$ python -q
>>> import numpy as np
>>> np.set_printoptions(suppress=True, linewidth=120)
>>> E = np.loadtxt("a.csv", delimiter=",")
>>> E
array([[ 4., -4.],
       [-4.,  4.]])
>>> left, s, vt = np.linalg.svd(E)
>>> np.argmax(s[:-1] / (s[1:] + 1e-6)) + 1
np.int64(1)
>>> M2 = left[:, :1] @ np.diag(s[:1]) @ vt[:1]
>>> np.linalg.matrix_rank(E, rtol=0.05)
np.int64(1)
>>> print(np.round(np.linalg.norm(E - M2) / np.linalg.norm(E), 2))
0.0
>>> print(round(float(np.linalg.norm(E - M2, 2)), 2), round(s[1], 2))
0.0 0.0
>>> r = np.linalg.matrix_rank(E)
>>> r
np.int64(1)
>>> null = np.linalg.svd(E)[2][r:].T
>>> print(np.allclose(E @ null, 0))
True
>>> print([int(np.linalg.matrix_rank(E[:i])) for i in range(1, len(E) + 1)])
[1, 1]
>>> null.shape
(2, 1)
>>> np.round(null @ null.T, 2)
array([[0.5, 0.5],
       [0.5, 0.5]])
>>> print(np.linalg.matrix_rank(E.T @ E), np.linalg.matrix_rank(E @ E.T))
1 1
>>> np.round(null[:, 0] / null[np.abs(null[:, 0]).round(6).argmax(), 0], 2)
array([1., 1.])
>>> (E + E.T) / 2
array([[ 4., -4.],
       [-4.,  4.]])
>>> round(float(np.abs(np.linalg.eigvals(E)).max()), 2)
8.0
>>> print(E @ E)
[[ 32. -32.]
 [-32.  32.]]
>>> (E - E.T) / 2
array([[0., 0.],
       [0., 0.]])
>>> ev, evecs = np.linalg.eigh(E)
>>> vec = np.array([1, -1])
>>> np.round(evecs * np.maximum(ev, 0) @ evecs.T, 2)
array([[ 4., -4.],
       [-4.,  4.]])
>>> (np.sign(evecs[:, -1].round(6)) == np.sign(evecs[0, -1].round(6))).astype(int)
array([1, 0])
>>> vec @ E @ vec / (vec @ vec), ev[0], ev[-1]
(np.float64(8.0), np.float64(0.0), np.float64(8.0))
>>> np.round(evecs * np.abs(ev) @ evecs.T, 2)
array([[ 4., -4.],
       [-4.,  4.]])
>>> left, s, vt = np.linalg.svd(E)
>>> evecs = vt[:(s > 1e-8).sum()]
>>> rng = np.random.default_rng(6480)
>>> vec = E[0] + 2 * E[1] + rng.integers(2) * np.eye(2)[1]
>>> vec
array([-4.,  4.])
>>> np.round(evecs.T @ evecs, 2)
array([[ 0.5, -0.5],
       [-0.5,  0.5]])
>>> np.round(np.linalg.norm(vec - evecs.T @ evecs @ vec), 2)
np.float64(0.0)
>>> W0 = np.load("dump.npy")
>>> W0
array([[ 0.17, -0.95,  0.65,  0.86],
       [ 0.2 , -1.  ,  0.6 ,  0.8 ],
       [ 1.2 , -0.6 ,  1.  ,  0.7 ],
       [ 0.4 ,  0.4 ,  1.1 , -0.9 ]])
>>> vec = np.array([0, -1, 4, -4])
>>> print(np.round(W0 @ np.ones(4), 2))
[0.73 0.6  2.3  1.  ]
>>> print(np.round((W0 * vec).sum(axis=1), 2))
[0.11 0.2  1.8  7.6 ]
>>> np.round(W0 @ (2 * vec), 2)
array([ 0.22,  0.4 ,  3.6 , 15.2 ])
>>> print((W0 @ vec).argmax())
3
>>> np.round(np.einsum("ij,j->i", W0, vec), 2)
array([0.11, 0.2 , 1.8 , 7.6 ])
>>> np.round(np.linalg.norm(W0, axis=0), 2)
array([1.29, 1.56, 1.73, 1.64])
>>> round(float(np.linalg.norm(W0[3] - W0[0])), 2)
2.27
>>> print(round(float(W0[3] @ W0[0]), 2))
-0.37
>>> th = np.radians(90)
>>> R = np.eye(4)
>>> R[3, 3] = R[0, 0] = np.cos(th)
>>> R[3, 0], R[0, 3] = -np.sin(th), np.sin(th)
>>> R.round(2) + 0
array([[ 0.,  0.,  0.,  1.],
       [ 0.,  1.,  0.,  0.],
       [ 0.,  0.,  1.,  0.],
       [-1.,  0.,  0.,  0.]])
>>> M2 = W0 @ R.T
>>> M2.round(2)
array([[ 0.86, -0.95,  0.65, -0.17],
       [ 0.8 , -1.  ,  0.6 , -0.2 ],
       [ 0.7 , -0.6 ,  1.  , -1.2 ],
       [-0.9 ,  0.4 ,  1.1 , -0.4 ]])
>>> np.allclose(np.linalg.norm(W0, axis=1), np.linalg.norm(M2, axis=1))
True
